$ python3 -q
>>> import numpy as np
>>> np.set_printoptions(precision=2, suppress=True, linewidth=160)
>>> E = np.array([[0, 0, 3, 0], [0, 0, -3, -2], [-3, 3, 0, 0], [0, 2, 0, 0]])
>>> # skew, so no eigenvalue has a real part
>>> print(np.round(np.poly(E), 2) + 0)
[ 1.  0. 22.  0. 36.]
>>> print(round(float(np.linalg.det(2 * E)), 2), round(np.linalg.det(E), 2))
576.0 36.0
>>> print(np.round(np.linalg.det(E.T), 2))
36.0
>>> print(np.kron(np.eye(2, dtype=int), E))
[[ 0  0  3  0  0  0  0  0]
 [ 0  0 -3 -2  0  0  0  0]
 [-3  3  0  0  0  0  0  0]
 [ 0  2  0  0  0  0  0  0]
 [ 0  0  0  0  0  0  3  0]
 [ 0  0  0  0  0  0 -3 -2]
 [ 0  0  0  0 -3  3  0  0]
 [ 0  0  0  0  0  2  0  0]]
>>> print(round(float(np.linalg.eigvals(E).sum().real), 2))
0.0
>>> print(np.linalg.eigvals(E))
[ 0.+4.5j   0.-4.5j  -0.+1.33j -0.-1.33j]
>>> rng = np.random.default_rng(40)
>>> labels = rng.permutation(4)
>>> print(labels)
[1 0 3 2]
>>> other = E[labels][:, labels]
>>> print(np.trace(other))
0
>>> print(other)
[[ 0  0 -2 -3]
 [ 0  0  0  3]
 [ 2  0  0  0]
 [ 3 -3  0  0]]
>>> print(round(float(np.linalg.det(other)), 2), round(float(np.linalg.det(E[labels])), 2))
36.0 36.0
>>> print((E - E.T) / 2)
[[ 0.  0.  3.  0.]
 [ 0.  0. -3. -2.]
 [-3.  3.  0.  0.]
 [ 0.  2.  0.  0.]]
>>> print(np.trace(E))
0
>>> print(round(float(np.abs(np.linalg.eigvals(E)).max()), 2))
4.5
>>> assert E == E.T
Traceback (most recent call last):
  File "<python-input-20>", line 1, in <module>
    assert E == E.T
           ^^^^^^^^
ValueError: The truth value of an array with more than one element is ambiguous. Use a.any() or a.all()
>>> np.linalg.determinant(E)
Traceback (most recent call last):
  File "<python-input-21>", line 1, in <module>
    np.linalg.determinant(E)
    ^^^^^^^^^^^^^^^^^^^^^
AttributeError: module 'numpy.linalg' has no attribute 'determinant'
>>> x0 = np.array([1, 5, 2, 3])
>>> print(round(float(np.linalg.det(E)), 2))
36.0
>>> print(np.linalg.svd(E, compute_uv=False))
[4.5  4.5  1.33 1.33]
>>> print(x0 @ E @ x0)
0
>>> q = np.linalg.solve(np.eye(4) - E, np.eye(4) + E)
>>> print(np.round(q @ q.T, 2) + 0)
[[1. 0. 0. 0.]
 [0. 1. 0. 0.]
 [0. 0. 1. 0.]
 [0. 0. 0. 1.]]
>>> print(np.round(np.linalg.det(q), 2))
1.0
>>> F = np.load("w.npy")
>>> print(F)
[[ 4. -3.  0.]
 [-3.  3. -3.]
 [ 0. -3.  5.]]
>>> # symmetric
>>> def softmax(z):
...     e = np.exp(z - z.max(axis=-1, keepdims=True))
...     return e / e.sum(axis=-1, keepdims=True)
... 
>>> print(np.round(softmax(F[0]), 2) + 0)
[0.98 0.   0.02]
>>> att = F @ F.T / np.sqrt(3)
>>> print(np.round(softmax(att)[0] @ F, 2) + 0)
[ 4. -3.  0.]
>>> print(np.round(softmax(att), 2) + 0)
[[1. 0. 0.]
 [0. 1. 0.]
 [0. 0. 1.]]
>>> print(softmax(att).round(6).argmax(axis=1))
[0 1 2]
>>> vals, V = np.linalg.eigh(F)
>>> x0 = np.array([5, 2, 4])
>>> print((np.sign(V[:, -1].round(6)) == np.sign(V[0, -1].round(6))).astype(int))
[1 0 1]
>>> print(x0 @ F @ x0)
84.0
>>> print(round(x0 @ F @ x0 / (x0 @ x0), 2), round(vals[0], 2), round(float(vals[-1]), 2))
1.87 -0.58 8.1
>>> print(V * np.abs(vals) @ V.T)
[[ 4.29 -2.56  0.24]
 [-2.56  3.67 -2.64]
 [ 0.24 -2.64  5.19]]
>>> arr = np.load("out18.npy")
>>> print(arr)
[[-1.  1.  0.]
 [ 0. -1.  1.]
 [ 0.  0. -1.]]
>>> # triangular, det is the product of the diagonal
>>> print(np.linalg.matrix_rank(arr - arr[0, 0] * np.eye(3)))
2
>>> print(np.prod(np.diag(arr)), round(np.linalg.det(arr), 2))
-1.0 -1.0
>>> print(np.linalg.matrix_power(arr - np.diag(np.diag(arr)), 3))
[[0. 0. 0.]
 [0. 0. 0.]
 [0. 0. 0.]]
>>> print(arr @ arr)
[[ 1. -2.  1.]
 [ 0.  1. -2.]
 [ 0.  0.  1.]]
